$ python3 -q
>>> import numpy as np
>>> from numpy import linalg as LA
>>> np.set_printoptions(suppress=True, linewidth=100)
>>> arr = np.load("case18.npy")
>>> arr
array([[-1.,  0.,  0.,  0.,  0.],
       [ 0., -1.,  0.,  0.,  0.],
       [ 0.,  0., -1.,  0.,  0.],
       [ 0.,  0.,  0.,  3.,  0.],
       [ 0.,  0.,  0.,  0., -1.]])
>>> evals, vecs = LA.eig(arr)
>>> np.round(np.sort(LA.eigvals(arr.T)), 1)
array([-1., -1., -1., -1.,  3.])
>>> print(arr @ vecs[:, 0] - evals[0] * vecs[:, 0])
[0. 0. 0. 0. 0.]
>>> np.prod(evals)
np.float64(3.0)
>>> arr.T @ arr
array([[1., 0., 0., 0., 0.],
       [0., 1., 0., 0., 0.],
       [0., 0., 1., 0., 0.],
       [0., 0., 0., 9., 0.],
       [0., 0., 0., 0., 1.]])
>>> arr[:, 1] @ arr[:, 0]
np.float64(0.0)
>>> np.round(LA.svd(arr, compute_uv=False), 1)
array([3., 1., 1., 1., 1.])
>>> np.round(LA.pinv(arr), 1)
array([[-1. ,  0. ,  0. ,  0. ,  0. ],
       [ 0. , -1. ,  0. ,  0. ,  0. ],
       [ 0. ,  0. , -1. ,  0. ,  0. ],
       [ 0. ,  0. ,  0. ,  0.3,  0. ],
       [ 0. ,  0. ,  0. ,  0. , -1. ]])
>>> np.round(LA.norm(arr, axis=0), 1)
array([1., 1., 1., 3., 1.])
>>> arr @ arr
array([[1., 0., 0., 0., 0.],
       [0., 1., 0., 0., 0.],
       [0., 0., 1., 0., 0.],
       [0., 0., 0., 9., 0.],
       [0., 0., 0., 0., 1.]])
>>> np.round(np.sort(LA.eigvals(arr)), 1)
array([-1., -1., -1., -1.,  3.])
>>> [int(LA.matrix_rank(LA.matrix_power(arr, p))) for p in range(1, 6)]
[5, 5, 5, 5, 5]
>>> round(float(LA.det(arr[::-1])), 1)
3.0
>>> np.einsum("ii->", arr)
np.float64(-1.0)
>>> np.round(LA.det(arr.T), 1)
np.float64(3.0)
>>> np.round(LA.det(2 * arr), 1), round(float(LA.det(arr)), 1)
(np.float64(96.0), 3.0)
>>> print(np.poly(arr))
[  1.   1.  -6. -14. -11.  -3.]
>>> proj = np.triu(np.array([[2, -2, 0, 1, -1],
...     [3, 1, 3, -1, 2],
...     [1, 1, 1, -3, -2],
...     [-3, 0, 2, -3, -3],
...     [-3, 0, 3, -3, -1]]), 1) + np.eye(5)
>>> other = proj @ arr @ LA.inv(proj)
>>> LA.matrix_rank(other)
np.int64(5)
>>> round(float(LA.det(other)), 1)
3.0
>>> np.poly(other)
array([  1.,   1.,  -6., -14., -11.,  -3.])
>>> feats = np.load("data.npy")
>>> feats
array([[  3,   0,   0],
       [ -2,   5, -15]])
>>> other = feats / LA.norm(feats, axis=1, keepdims=True)
>>> gram = other @ other.T
>>> np.argwhere(np.triu(np.abs(gram) > 0.95, 1))
array([], shape=(0, 2), dtype=int64)
>>> (gram - 2 * np.eye(2)).round(6).argmax(axis=1)
array([1, 0])
>>> print((np.abs(gram) > 0.9).astype(int))
[[1 0]
 [0 1]]
>>> print(gram[0].round(1))
[ 1.  -0.1]
>>> round(LA.eigvalsh(arr).min(), 1)
np.float64(-1.0)
>>> print(np.all(LA.eigvalsh(arr) > 0))
False
>>> other = feats / np.sqrt((feats ** 2).mean(axis=1, keepdims=True))
>>> LA.matrix_rank(feats - feats.mean(axis=1, keepdims=True))
np.int64(2)
>>> np.round(LA.norm(other, axis=1), 1)
array([1.7, 1.7])
>>> print(other[0].round(1))
[1.7 0.  0. ]
>>> feats - feats.mean(axis=1, keepdims=True)
array([[  2.,  -1.,  -1.],
       [  2.,   9., -11.]])
>>> LA.matrix_rank(other) == LA.matrix_rank(feats)
np.True_
>>> sv = 3 * 0.5 ** np.arange(3)
>>> Q, _ = LA.qr(np.array([[-1.6, -1.0, 0.0], [0.4, -0.9, 1.3], [-0.7, 0.0, -0.1]]))
>>> rng = np.random.default_rng(186)
>>> E = rng.normal(size=(30, 3)) * sv @ Q
>>> E.round(1) + 0
array([[ 0.1,  0.9,  1.1],
       [-2.5, -2.4, -1.2],
       [ 0.4, -0.6, -1.3],
       [ 0.1, -0.4,  0.4],
       [ 0. ,  1.8, -1.2],
       [ 1.6,  3.2,  0. ],
       [ 5.7,  2.7,  1.6],
       [ 2.6,  1.7, -0.1],
       [-0.4, -2.2,  0.3],
       [ 0.6, -0.9,  0.3],
       [-0.4, -2.1, -0.6],
       [ 1.7,  0.2,  1.5],
       [-3.1,  0.4, -0.1],
       [-1.5, -3.5, -0.9],
       [ 3. ,  1.8,  0.9],
       [ 0.7,  1.4,  0.7],
       [ 3.1, -0.2,  1.8],
       [ 0.6,  0.3, -0.6],
       [-0.3, -1.1, -0.2],
       [ 0.2, -1.3,  0.6],
       [ 0.1,  0.5, -0.6],
       [-1. ,  0. , -1.5],
       [-1.6,  1.8, -0.3],
       [-2.8, -0.5,  0.2],
       [ 4.7,  3.3,  1.4],
       [ 0.6, -2.4,  1.1],
       [ 2.3,  4. , -0.2],
       [-2.5, -0.4, -0.3],
       [ 4.1,  0.9,  1. ],
       [-1.8,  0.1,  0. ]])
>>> labels = rng.permutation(3)
>>> other = E[:, labels] * rng.choice([-1, 1], 3)
>>> print(other.round(1) + 0)
[[ 1.1  0.1 -0.9]
 [-1.2 -2.5  2.4]
 [-1.3  0.4  0.6]
 [ 0.4  0.1  0.4]
 [-1.2  0.  -1.8]
 [ 0.   1.6 -3.2]
 [ 1.6  5.7 -2.7]
 [-0.1  2.6 -1.7]
 [ 0.3 -0.4  2.2]
 [ 0.3  0.6  0.9]
 [-0.6 -0.4  2.1]
 [ 1.5  1.7 -0.2]
 [-0.1 -3.1 -0.4]
 [-0.9 -1.5  3.5]
 [ 0.9  3.  -1.8]
 [ 0.7  0.7 -1.4]
 [ 1.8  3.1  0.2]
 [-0.6  0.6 -0.3]
 [-0.2 -0.3  1.1]
 [ 0.6  0.2  1.3]
 [-0.6  0.1 -0.5]
 [-1.5 -1.   0. ]
 [-0.3 -1.6 -1.8]
 [ 0.2 -2.8  0.5]
 [ 1.4  4.7 -3.3]
 [ 1.1  0.6  2.4]
 [-0.2  2.3 -4. ]
 [-0.3 -2.5  0.4]
 [ 1.   4.1 -0.9]
 [ 0.  -1.8 -0.1]]
>>> Uu, _, VT = LA.svd(E.T @ other)
>>> labels
array([2, 0, 1])
>>> np.round(LA.lstsq(E, other)[0], 1) + 0
array([[ 0.,  1.,  0.],
       [ 0.,  0., -1.],
       [ 1.,  0.,  0.]])
